% ipython --no-banner

In [1]: import numpy as np

In [2]: import numpy.linalg as la

In [3]: np.set_printoptions(precision=2, suppress=True, linewidth=100, sign=" ")

In [4]: rnd = lambda a: np.round(a, 2) + 0

In [5]: feats = np.load("arr.npy")

In [6]: feats
Out[6]: 
array([[  5,   1,  -5,   3,   5,  -5,   3],
       [  7,   0,  -6,   5,   0,  -4,   2],
       [  6,  -4,  -6,   0,  -4,  -7,   4],
       [  1,   1,  -1,  -5,   1, -10,   4],
       [  1,   5,   2,  -3,   0, -15,   3],
       [ -2,   5,   2,  -4,  -5, -11,   6],
       [ -4,   8,  -3,  -3,  -5, -10,   9],
       [  0,  13,  -2,  -6,  -9,  -6,  13],
       [  0,  16,  -7, -10,  -5, -11,  12],
       [ -5,  19,  -7,  -8,  -2, -14,  16],
       [-10,  14, -10,  -7,  -2, -19,  11]])

In [7]: ang = np.radians(7)

In [8]: R = np.eye(7)

In [9]: R[0, 0] = R[6, 6] = np.cos(ang)

In [10]: R[0, 6], R[6, 0] = -np.sin(ang), np.sin(ang)

In [11]: rnd(R)
Out[11]: 
array([[ 0.99,  0.  ,  0.  ,  0.  ,  0.  ,  0.  , -0.12],
       [ 0.  ,  1.  ,  0.  ,  0.  ,  0.  ,  0.  ,  0.  ],
       [ 0.  ,  0.  ,  1.  ,  0.  ,  0.  ,  0.  ,  0.  ],
       [ 0.  ,  0.  ,  0.  ,  1.  ,  0.  ,  0.  ,  0.  ],
       [ 0.  ,  0.  ,  0.  ,  0.  ,  1.  ,  0.  ,  0.  ],
       [ 0.  ,  0.  ,  0.  ,  0.  ,  0.  ,  1.  ,  0.  ],
       [ 0.12,  0.  ,  0.  ,  0.  ,  0.  ,  0.  ,  0.99]])

In [12]: out = feats @ R.T

In [13]: np.allclose(la.norm(feats, axis=1), la.norm(out, axis=1))
Out[13]: True

In [14]: rnd(la.det(R)), rnd(np.trace(R))
Out[14]: (np.float64(1.0), np.float64(6.99))

In [15]: rnd(la.svd(feats, compute_uv=False)), rnd(la.svd(out, compute_uv=False))
Out[15]: 
(array([ 60.04,  18.72,  14.57,  12.36,   8.55,   6.22,   3.78]),
 array([ 60.04,  18.72,  14.57,  12.36,   8.55,   6.22,   3.78]))

In [16]: np.allclose(feats @ feats.T, out @ out.T)
Out[16]: True

In [17]: rnd(R - R[0])
Out[17]: 
array([[ 0.  ,  0.  ,  0.  ,  0.  ,  0.  ,  0.  ,  0.  ],
       [-0.99,  1.  ,  0.  ,  0.  ,  0.  ,  0.  ,  0.12],
       [-0.99,  0.  ,  1.  ,  0.  ,  0.  ,  0.  ,  0.12],
       [-0.99,  0.  ,  0.  ,  1.  ,  0.  ,  0.  ,  0.12],
       [-0.99,  0.  ,  0.  ,  0.  ,  1.  ,  0.  ,  0.12],
       [-0.99,  0.  ,  0.  ,  0.  ,  0.  ,  1.  ,  0.12],
       [-0.87,  0.  ,  0.  ,  0.  ,  0.  ,  0.  ,  1.11]])

In [18]: rnd(R.sum(axis=0))
Out[18]: array([ 1.11,  1.  ,  1.  ,  1.  ,  1.  ,  1.  ,  0.87])

In [19]: la.matrix_rank(R)
Out[19]: np.int64(7)

In [20]: rnd(la.svd(R, compute_uv=False))
Out[20]: array([ 1.,  1.,  1.,  1.,  1.,  1.,  1.])

In [21]: np.abs(R).max()
Out[21]: np.float64(1.0)

In [22]: rnd(R.sum(axis=1))
Out[22]: array([ 0.87,  1.  ,  1.  ,  1.  ,  1.  ,  1.  ,  1.11])

In [23]: proj = feats @ la.solve(feats.T @ feats, feats.T)

In [24]: rnd(np.diag(proj))
Out[24]: array([ 0.6 ,  0.65,  0.76,  0.63,  0.77,  0.39,  0.34,  0.59,  0.82,  0.59,  0.85])

In [25]: rnd(la.eigvalsh(proj))
Out[25]: array([ 0.,  0.,  0.,  0.,  1.,  1.,  1.,  1.,  1.,  1.,  1.])

In [26]: rnd(np.trace(proj))
Out[26]: np.float64(7.0)

In [27]: vec = np.array([0, 2, -1, -1, 2, -1, -2])

In [28]: target = feats @ vec

In [29]: rnd(la.solve(feats.T @ feats, feats.T @ target))
Out[29]: array([ 0.,  2., -1., -1.,  2., -1., -2.])

In [30]: rng = np.random.default_rng(0)

In [31]: target = target + 0.02 * rng.normal(size=11)

In [32]: rnd(target)
Out[32]: array([ 13.  ,   1.  , -10.99,  12.  ,  19.99,   1.01,   4.03,  -3.98,  25.99,  30.97,  37.99])

In [33]: beta, *_ = la.lstsq(feats, target)

In [34]: rnd(feats.T @ (target - feats @ beta))
Out[34]: array([ 0.,  0.,  0.,  0.,  0.,  0.,  0.])

In [35]: rnd(beta)
Out[35]: array([ 0.,  2., -1., -1.,  2., -1., -2.])

In [36]: rnd(la.norm(target - feats @ beta))
Out[36]: np.float64(0.03)

In [37]: rnd(la.norm(feats, axis=0))
Out[37]: array([ 16.03,  33.38,  17.8 ,  18.49,  14.35,  36.74,  29.34])

In [38]: rnd(la.norm(feats[8], 1)), rnd(la.norm(feats[8], np.inf))
Out[38]: (np.float64(61.0), np.float64(16.0))

In [39]: rnd(la.norm(feats, axis=1))
Out[39]: array([ 10.91,  11.4 ,  13.  ,  12.04,  16.52,  15.2 ,  17.44,  22.25,  26.36,  30.9 ,  30.51])

In [40]: rnd(la.norm(feats, 1)), rnd(la.norm(feats, np.inf))
Out[40]: (np.float64(112.0), np.float64(73.0))

In [41]: m1 = np.array([[0, -2, 0, 0, 0, 0],
    ...:     [0, 0, 0, 0, 0, 0],
    ...:     [-3, 0, 0, 0, 0, 0],
    ...:     [0, 0, 0, 3, 0, 0],
    ...:     [0, 0, 0, 0, -3, 0],
    ...:     [0, 0, 0, 0, 0, 0]])

In [42]: left, s, vt = la.svd(m1)

In [43]: vecs = vt[:(s > 1e-8).sum()]

In [44]: vec = m1[2] + -3 * m1[4] + rng.integers(2) * np.eye(6)[0]

In [45]: vec
Out[45]: array([-2.,  0.,  0.,  0.,  9.,  0.])

In [46]: vecs.T @ vecs
Out[46]: 
array([[ 1.,  0.,  0.,  0.,  0.,  0.],
       [ 0.,  1.,  0.,  0.,  0.,  0.],
       [ 0.,  0.,  0.,  0.,  0.,  0.],
       [ 0.,  0.,  0.,  1.,  0.,  0.],
       [ 0.,  0.,  0.,  0.,  1.,  0.],
       [ 0.,  0.,  0.,  0.,  0.,  0.]])

In [47]: la.matrix_rank(np.vstack([m1, vec]))
Out[47]: np.int64(4)

In [48]: rnd(m1 @ la.pinv(m1) @ m1)
Out[48]: 
array([[ 0., -2.,  0.,  0.,  0.,  0.],
       [ 0.,  0.,  0.,  0.,  0.,  0.],
       [-3.,  0.,  0.,  0.,  0.,  0.],
       [ 0.,  0.,  0.,  3.,  0.,  0.],
       [ 0.,  0.,  0.,  0., -3.,  0.],
       [ 0.,  0.,  0.,  0.,  0.,  0.]])

In [49]: np.abs(np.diag(la.qr(m1)[1])) > 1e-9
Out[49]: array([ True,  True, False,  True,  True, False])

In [50]: np.allclose(m1[:-1].T @ la.lstsq(m1[:-1].T, m1[-1])[0], m1[-1])
Out[50]: True

In [51]: rnd(np.trace(la.pinv(m1) @ m1))
Out[51]: np.float64(4.0)

In [52]: rnd(la.norm(m1[1] - m1[5]))
Out[52]: np.float64(0.0)

In [53]: la.norm(m1, axis=1).argmax()
Out[53]: np.int64(2)

In [54]: rnd(la.norm(m1, 2))
Out[54]: np.float64(3.0)

In [55]: rnd(la.norm(m1[1], 1)), rnd(la.norm(m1[1], np.inf))
Out[55]: (np.float64(0.0), np.float64(0.0))

In [56]: rnd(la.norm(m1, 1)), rnd(la.norm(m1, np.inf))
Out[56]: (np.float64(3.0), np.float64(3.0))

In [57]: rnd(la.norm(m1, axis=0))
Out[57]: array([ 3.,  2.,  0.,  3.,  3.,  0.])

In [58]: (m1 + m1.T) / 2
Out[58]: 
array([[ 0. , -1. , -1.5,  0. ,  0. ,  0. ],
       [-1. ,  0. ,  0. ,  0. ,  0. ,  0. ],
       [-1.5,  0. ,  0. ,  0. ,  0. ,  0. ],
       [ 0. ,  0. ,  0. ,  3. ,  0. ,  0. ],
       [ 0. ,  0. ,  0. ,  0. , -3. ,  0. ],
       [ 0. ,  0. ,  0. ,  0. ,  0. ,  0. ]])

In [59]: (m1 - m1.T) / 2
Out[59]: 
array([[ 0. , -1. ,  1.5,  0. ,  0. ,  0. ],
       [ 1. ,  0. ,  0. ,  0. ,  0. ,  0. ],
       [-1.5,  0. ,  0. ,  0. ,  0. ,  0. ],
       [ 0. ,  0. ,  0. ,  0. ,  0. ,  0. ],
       [ 0. ,  0. ,  0. ,  0. ,  0. ,  0. ],
       [ 0. ,  0. ,  0. ,  0. ,  0. ,  0. ]])

In [60]: rnd(np.abs(la.eigvals(m1)).max())
Out[60]: np.float64(3.0)

In [61]: m1 @ m1
Out[61]: 
array([[ 0,  0,  0,  0,  0,  0],
       [ 0,  0,  0,  0,  0,  0],
       [ 0,  6,  0,  0,  0,  0],
       [ 0,  0,  0,  9,  0,  0],
       [ 0,  0,  0,  0,  9,  0],
       [ 0,  0,  0,  0,  0,  0]])

In [62]: M = np.load("layer13.npy")

In [63]: M
Out[63]: 
array([[-0.99,  3.02, -1.02],
       [ 1.  , -3.02,  1.02],
       [-2.02,  6.03, -1.99],
       [-1.02,  2.97, -1.  ],
       [-1.98,  5.97, -2.01],
       [ 0.01, -0.03,  0.03],
       [-1.02,  3.05, -1.  ],
       [-1.99,  6.01, -2.03],
       [ 1.99, -6.  ,  2.  ],
       [ 1.01, -2.95,  1.  ]])

In [64]: proj = M @ la.solve(M.T @ M, M.T)

In [65]: rnd(np.diag(proj))
Out[65]: array([ 0.17,  0.09,  0.54,  0.47,  0.26,  0.16,  0.22,  0.36,  0.26,  0.46])

In [66]: rnd(np.trace(proj))
Out[66]: np.float64(3.0)

In [67]: cov = np.cov(M, rowvar=False)

In [68]: rnd(M.std(axis=0))
Out[68]: array([ 1.36,  4.08,  1.37])

In [69]: rnd(np.corrcoef(M[:, 2], M[:, 1])[0, 1])
Out[69]: np.float64(-1.0)

In [70]: rnd(np.polyfit(M[:, 2], M[:, 1], 1))
Out[70]: array([-2.98,  0.01])

In [71]: rnd(np.corrcoef(M.T))
Out[71]: 
array([[ 1., -1.,  1.],
       [-1.,  1., -1.],
       [ 1., -1.,  1.]])

In [72]: Xs = M - M.mean(axis=0)

In [73]: vecs = la.svd(Xs)[2][:1]

In [74]: out = Xs - Xs @ vecs.T @ vecs

In [75]: rnd(out.std(axis=0))
Out[75]: array([ 0.01,  0.01,  0.01])

In [76]: rnd(np.diag(vecs.T @ vecs))
Out[76]: array([ 0.09,  0.82,  0.09])

In [77]: la.norm(out, axis=1).round(6).argmax()
Out[77]: np.int64(3)
